% ipython --no-banner

In [1]: import numpy as np

In [2]: import numpy.linalg as la

In [3]: np.set_printoptions(precision=3, suppress=True, linewidth=140, legacy="1.25")

In [4]: K = np.load("out7.npy")

In [5]: K
Out[5]: 
array([[ 1, -2,  4, -8],
       [ 1, -1,  1, -1],
       [ 1,  0,  0,  0],
       [ 1,  1,  1,  1]])

In [6]: # row 0 is much longer than the rest

In [7]: round(la.norm(K[1], 1), 3), round(float(la.norm(K[1], np.inf)), 3)
Out[7]: (4.0, 1.0)

In [8]: la.norm(K, axis=1).argmax()
Out[8]: 0

In [9]: K[1] @ K[0]
Out[9]: 15

In [10]: la.rank(K)
---------------------------------------------------------------------------
AttributeError                            Traceback (most recent call last)
Cell In[10], line 1
----> 1 la.rank(K)

AttributeError: module 'numpy.linalg' has no attribute 'rank'

In [11]: K.sum(axis=1)
Out[11]: array([-5,  0,  1,  4])

In [12]: la.matrix_rank(K)
Out[12]: 4

In [13]: np.unravel_index(np.abs(K).argmax(), K.shape)
Out[13]: (0, 3)

In [14]: la.svd(K, compute_uv=False)
Out[14]: array([9.38 , 2.114, 1.117, 0.542])

In [15]: K.sum(axis=0)
Out[15]: array([ 4, -2,  6, -8])

In [16]: B = np.array([[-1, 2], [3, 1]])

In [17]: cent = np.kron(B, K)

In [18]: cent
Out[18]: 
array([[ -1,   2,  -4,   8,   2,  -4,   8, -16],
       [ -1,   1,  -1,   1,   2,  -2,   2,  -2],
       [ -1,   0,   0,   0,   2,   0,   0,   0],
       [ -1,  -1,  -1,  -1,   2,   2,   2,   2],
       [  3,  -6,  12, -24,   1,  -2,   4,  -8],
       [  3,  -3,   3,  -3,   1,  -1,   1,  -1],
       [  3,   0,   0,   0,   1,   0,   0,   0],
       [  3,   3,   3,   3,   1,   1,   1,   1]])

In [19]: np.round(la.norm(cent, 2), 3), np.round(la.norm(B, 2) * la.norm(K, 2), 3)
Out[19]: (29.948, 29.948)

In [20]: la.matrix_rank(cent)
Out[20]: 8

In [21]: cent.shape
Out[21]: (8, 8)

In [22]: np.trace(K)
Out[22]: 1

In [23]: np.round(np.abs(la.eigvals(K)).max(), 3)
Out[23]: 3.426

In [24]: np.round(la.det(K), 3)
Out[24]: 12.0

In [25]: assert K == K.T
---------------------------------------------------------------------------
ValueError                                Traceback (most recent call last)
Cell In[25], line 1
----> 1 assert K == K.T

ValueError: The truth value of an array with more than one element is ambiguous. Use a.any() or a.all()

In [26]: K @ K
Out[26]: 
array([[ -5,  -8,  -6, -14],
       [  0,  -2,   2,  -8],
       [  1,  -2,   4,  -8],
       [  4,  -2,   6,  -8]])

In [27]: mat = np.loadtxt("w.csv", delimiter=",")

In [28]: mat
Out[28]: 
array([[ 0.036, -0.165,  0.017,  0.085],
       [-0.165,  0.972,  0.015,  0.012],
       [ 0.017,  0.015,  0.048,  0.212],
       [ 0.085,  0.012,  0.212,  0.945]])

In [29]: vec = np.array([5, 4, 4, -1])

In [30]: la.eigvalsh(2 * mat - np.eye(4))
Out[30]: array([-1., -1.,  1.,  1.])

In [31]: mat @ vec
Out[31]: array([-0.498,  3.111,  0.124,  0.373])

In [32]: la.norm(mat, axis=1).argmax()
Out[32]: 1

In [33]: round(la.norm(mat[2], 1), 3), round(la.norm(mat[2], np.inf), 3)
Out[33]: (0.291, 0.212)

In [34]: round(float(la.norm(mat[2] - mat[3])), 3)
Out[34]: 0.755

In [35]: round(la.norm(mat, 1), 3), round(float(la.norm(mat, np.inf)), 3)
Out[35]: (1.253, 1.253)

In [36]: round(float(la.norm(mat, "nuc")), 3)
Out[36]: 2.0

In [37]: (mat + mat.T) / 2
Out[37]: 
array([[ 0.036, -0.165,  0.017,  0.085],
       [-0.165,  0.972,  0.015,  0.012],
       [ 0.017,  0.015,  0.048,  0.212],
       [ 0.085,  0.012,  0.212,  0.945]])

In [38]: mat @ mat
Out[38]: 
array([[ 0.036, -0.165,  0.017,  0.085],
       [-0.165,  0.972,  0.015,  0.012],
       [ 0.017,  0.015,  0.048,  0.212],
       [ 0.085,  0.012,  0.212,  0.945]])

In [39]: round(np.trace(mat), 3)
Out[39]: 2.0

In [40]: np.allclose(mat @ mat.T, mat.T @ mat)
Out[40]: True

In [41]: np.round(np.sort(np.abs(la.eigvals(mat))), 3) + 0
Out[41]: array([0., 0., 1., 1.])

In [42]: la.determinant(mat)
---------------------------------------------------------------------------
AttributeError                            Traceback (most recent call last)
Cell In[42], line 1
----> 1 la.determinant(mat)

AttributeError: module 'numpy.linalg' has no attribute 'determinant'

In [43]: mat.inv()
---------------------------------------------------------------------------
AttributeError                            Traceback (most recent call last)
Cell In[43], line 1
----> 1 mat.inv()

AttributeError: 'numpy.ndarray' object has no attribute 'inv'

In [44]: w, vecs = la.eigh(mat)

In [45]: np.unique(w.round(6) + 0, return_counts=True)[1]
Out[45]: array([2, 2])

In [46]: (w > 1e-8).sum(), (w < -1e-8).sum()
Out[46]: (2, 0)

In [47]: vecs @ np.diag(w) @ vecs.T
Out[47]: 
array([[ 0.036, -0.165,  0.017,  0.085],
       [-0.165,  0.972,  0.015,  0.012],
       [ 0.017,  0.015,  0.048,  0.212],
       [ 0.085,  0.012,  0.212,  0.945]])

In [48]: np.round(vecs.T @ vecs, 3) + 0
Out[48]: 
array([[1., 0., 0., 0.],
       [0., 1., 0., 0.],
       [0., 0., 1., 0.],
       [0., 0., 0., 1.]])

In [49]: np.round(la.eigvalsh(mat @ mat), 3) + 0
Out[49]: array([0., 0., 1., 1.])

In [50]: np.round(w.sum(), 3), np.round(np.trace(mat), 3)
Out[50]: (2.0, 2.0)

In [51]: rng = np.random.default_rng(87)

In [52]: feats = np.eye(4, dtype=int)[rng.permutation(4)]

In [53]: feats
Out[53]: 
array([[0, 1, 0, 0],
       [0, 0, 0, 1],
       [0, 0, 1, 0],
       [1, 0, 0, 0]])

In [54]: (la.matrix_power((feats != 0) + (feats.T != 0) + np.eye(4), 4) > 0).astype(int)
Out[54]: 
array([[1, 1, 0, 1],
       [1, 1, 0, 1],
       [0, 0, 1, 0],
       [1, 1, 0, 1]])

In [55]: np.flatnonzero(la.matrix_power((feats != 0) + (feats.T != 0) + np.eye(4), 4)[1])
Out[55]: array([0, 1, 3])

In [56]: np.sort(np.abs(la.eigvals(feats)))[::-1]
Out[56]: array([1., 1., 1., 1.])

In [57]: pr = np.eye(4)[1]

In [58]: for _ in range(4):
    ...:     pr = pr @ feats
    ...:     print(pr.round(3))
    ...: 
[0. 0. 0. 1.]
[1. 0. 0. 0.]
[0. 1. 0. 0.]
[0. 0. 0. 1.]

In [59]: X = np.load("arr.npy")

In [60]: X
Out[60]: 
array([[ 15., -36.,   0.],
       [-36.,  80.,   0.],
       [  0.,   0.,  -1.]])

In [61]: lab = rng.permutation(3)

In [62]: B = X[:, lab] * rng.choice([-1, 1], 3)

In [63]: B
Out[63]: 
array([[  0., -15.,  36.],
       [  0.,  36., -80.],
       [ -1.,  -0.,  -0.]])

In [64]: Uu, _, Vh = la.svd(X.T @ B)

In [65]: np.round(Uu @ Vh, 3) + 0
Out[65]: 
array([[ 0., -1.,  0.],
       [ 0.,  0., -1.],
       [ 1.,  0.,  0.]])

In [66]: np.einsum("ii->", X)
Out[66]: 94.0

In [67]: round(la.det(2 * X), 3), round(float(la.det(X)), 3)
Out[67]: (768.0, 96.0)

In [68]: np.einsum("ij,ji->", X, X)
Out[68]: 9218.0

In [69]: np.poly(X)
Out[69]: array([   1.,  -94., -191.,  -96.])

In [70]: np.round(la.det(X.T), 3)
Out[70]: 96.0

In [71]: la.eigvals(X)
Out[71]: array([-1., 96., -1.])

In [72]: np.round(la.det(X[::-1]), 3)
Out[72]: -96.0

In [73]: [round(float(x), 3) for x in la.svd(mat, compute_uv=False)[:3]]
Out[73]: [1.0, 1.0, 0.0]

In [74]: la.matrix_rank(mat, rtol=0.1)
Out[74]: 2

In [75]: B = X[0, 0] * X[1:] - np.outer(X[1:, 0], X[0])

In [76]: B
Out[76]: 
array([[  0., -96.,   0.],
       [  0.,   0., -15.]])

In [77]: X[:, 0] / X[0, 0]
Out[77]: array([ 1. , -2.4,  0. ])

In [78]: la.matrix_rank(B), la.matrix_rank(X)
Out[78]: (2, 3)
